>>> import numpy as np
>>> import numpy.linalg as la
>>> np.set_printoptions(precision=3, suppress=True, linewidth=140, sign=" ")
>>> def rnd(a):
...     return np.round(a, 3) + 0
... 
>>> J = np.load("m.npy")
>>> J
array([[ 1,  0,  0],
       [ 1,  1,  0],
       [ 2, -1,  1]])
>>> O, Rm = la.qr(J)
>>> O.shape, Rm.shape
((3, 3), (3, 3))
>>> np.allclose(Rm.T @ Rm, J.T @ J)
True
>>> rnd(O.T @ O)
array([[ 1.,  0.,  0.],
       [ 0.,  1.,  0.],
       [ 0.,  0.,  1.]])
>>> print(rnd(np.abs(np.diag(Rm))))
[ 2.449  1.354  0.302]
>>> print(rnd(abs(Rm[0, 0])), rnd(la.norm(J[:, 0])))
2.449 2.449
>>> arr = np.load("out5.npy")
>>> arr
array([[ 1.,  4.,  0.,  0.,  0.,  0.,  0.,  0.,  0.,  0.],
       [ 4.,  1.,  4.,  0.,  0.,  0.,  0.,  0.,  0.,  0.],
       [ 0.,  4.,  0.,  4.,  0.,  0.,  0.,  0.,  0.,  0.],
       [ 0.,  0.,  4.,  2.,  4.,  0.,  0.,  0.,  0.,  0.],
       [ 0.,  0.,  0.,  4.,  1.,  4.,  0.,  0.,  0.,  0.],
       [ 0.,  0.,  0.,  0.,  4.,  2.,  4.,  0.,  0.,  0.],
       [ 0.,  0.,  0.,  0.,  0.,  4.,  0.,  4.,  0.,  0.],
       [ 0.,  0.,  0.,  0.,  0.,  0.,  4.,  1.,  4.,  0.],
       [ 0.,  0.,  0.,  0.,  0.,  0.,  0.,  4., -2.,  4.],
       [ 0.,  0.,  0.,  0.,  0.,  0.,  0.,  0.,  4.,  0.]])
>>> evals, V = la.eigh(arr)
>>> x = np.array([1, 3, 5, 0, 0, 4, 4, 5, 0, 5])
>>> rnd(x @ arr @ x / (x @ x)), rnd(evals[0]), rnd(evals[-1])
(np.float64(4.265), np.float64(-7.339), np.float64(8.771))
>>> u = np.array([2, -3])
>>> np.convolve(arr[2], u)
array([  0.,   8., -12.,   8., -12.,   0.,   0.,   0.,   0.,   0.,   0.])
>>> print(np.polyval(u, arr[2]))
[-3.  5. -3.  5. -3. -3. -3. -3. -3. -3.]
>>> np.array([np.convolve(row, u, "same") for row in arr])
array([[  2.,   5., -12.,   0.,   0.,   0.,   0.,   0.,   0.,   0.],
       [  8., -10.,   5., -12.,   0.,   0.,   0.,   0.,   0.,   0.],
       [  0.,   8., -12.,   8., -12.,   0.,   0.,   0.,   0.,   0.],
       [  0.,   0.,   8.,  -8.,   2., -12.,   0.,   0.,   0.,   0.],
       [  0.,   0.,   0.,   8., -10.,   5., -12.,   0.,   0.,   0.],
       [  0.,   0.,   0.,   0.,   8.,  -8.,   2., -12.,   0.,   0.],
       [  0.,   0.,   0.,   0.,   0.,   8., -12.,   8., -12.,   0.],
       [  0.,   0.,   0.,   0.,   0.,   0.,   8., -10.,   5., -12.],
       [  0.,   0.,   0.,   0.,   0.,   0.,   0.,   8., -16.,  14.],
       [  0.,   0.,   0.,   0.,   0.,   0.,   0.,   0.,   8., -12.]])
